In [1]: import numpy as np

In [2]: from numpy import linalg as LA

In [3]: np.set_printoptions(precision=3, suppress=True, linewidth=140, sign=" ")

In [4]: feats = np.loadtxt("w.csv", delimiter=",")

In [5]: print(feats)
[[ 9. -4.  0.  0.]
 [-8. -5.  0.  0.]
 [ 0.  0.  9. -4.]
 [ 0.  0. -8. -5.]]

In [6]: # 2 blocks once reordered

In [7]: out = LA.inv(feats)

In [8]: np.allclose(out, feats.T)
Out[8]: False

In [9]: LA.det(feats) * out
Out[9]: 
array([[ 385., -308.,    0.,    0.],
       [-616., -693.,   -0.,   -0.],
       [   0.,    0.,  385., -308.],
       [  -0.,   -0., -616., -693.]])

In [10]: round(LA.cond(feats), 3)
Out[10]: np.float64(1.885)

In [11]: LA.inv(out)
Out[11]: 
array([[ 9., -4., -0., -0.],
       [-8., -5., -0., -0.],
       [-0., -0.,  9., -4.],
       [-0., -0., -8., -5.]])

In [12]: arr = np.load("x.npy")

In [13]: print(arr)
[[ 0.785  0.029  0.153 -0.379 -0.029]
 [ 0.029  0.444  0.182  0.125 -0.444]
 [ 0.153  0.182  0.1   -0.019 -0.182]
 [-0.379  0.125 -0.019  0.226 -0.125]
 [-0.029 -0.444 -0.182 -0.125  0.444]]

In [14]: # a projection of rank 2

In [15]: rng = np.random.default_rng(10)

In [16]: idx = rng.permutation(5)

In [17]: idx
Out[17]: array([ 3,  2,  4,  1,  0])

In [18]: out = arr[idx][:, idx]

In [19]: np.allclose(out, arr)
Out[19]: False

In [20]: np.round(np.sort(np.abs(LA.eigvals(out))), 3) + 0
Out[20]: array([ 0.,  0.,  0.,  1.,  1.])

In [21]: round(LA.det(out), 3), np.round(LA.det(arr[idx]), 3)
Out[21]: (np.float64(-0.0), np.float64(0.0))

In [22]: U, sig, Vh = LA.svd(arr)

In [23]: sig.round(3) + 0
Out[23]: array([ 1.,  1.,  0.,  0.,  0.])

In [24]: out = U[:, :2] @ np.diag(sig[:2]) @ Vh[:2]

In [25]: out
Out[25]: 
array([[ 0.785,  0.029,  0.153, -0.379, -0.029],
       [ 0.029,  0.444,  0.182,  0.125, -0.444],
       [ 0.153,  0.182,  0.1  , -0.019, -0.182],
       [-0.379,  0.125, -0.019,  0.226, -0.125],
       [-0.029, -0.444, -0.182, -0.125,  0.444]])

In [26]: LA.matrix_rank(arr, rtol=0.05)
Out[26]: np.int64(2)

In [27]: print(LA.matrix_rank(out))
2

In [28]: round(float(LA.norm(arr - out, 2)), 3), np.round(sig[2], 3)
Out[28]: (0.0, np.float64(0.0))

In [29]: round(LA.norm(arr - out) / LA.norm(arr), 3)
Out[29]: np.float64(0.0)

In [30]: np.round(np.abs(arr - out).max(), 3)
Out[30]: np.float64(0.0)

In [31]: LA.cond(arr) > 100
Out[31]: np.True_

In [32]: print(round(float(LA.norm(arr, 2) / LA.norm(arr)), 3))
0.707

In [33]: LA.matrix_rank(arr, rtol=0.1)
Out[33]: np.int64(2)
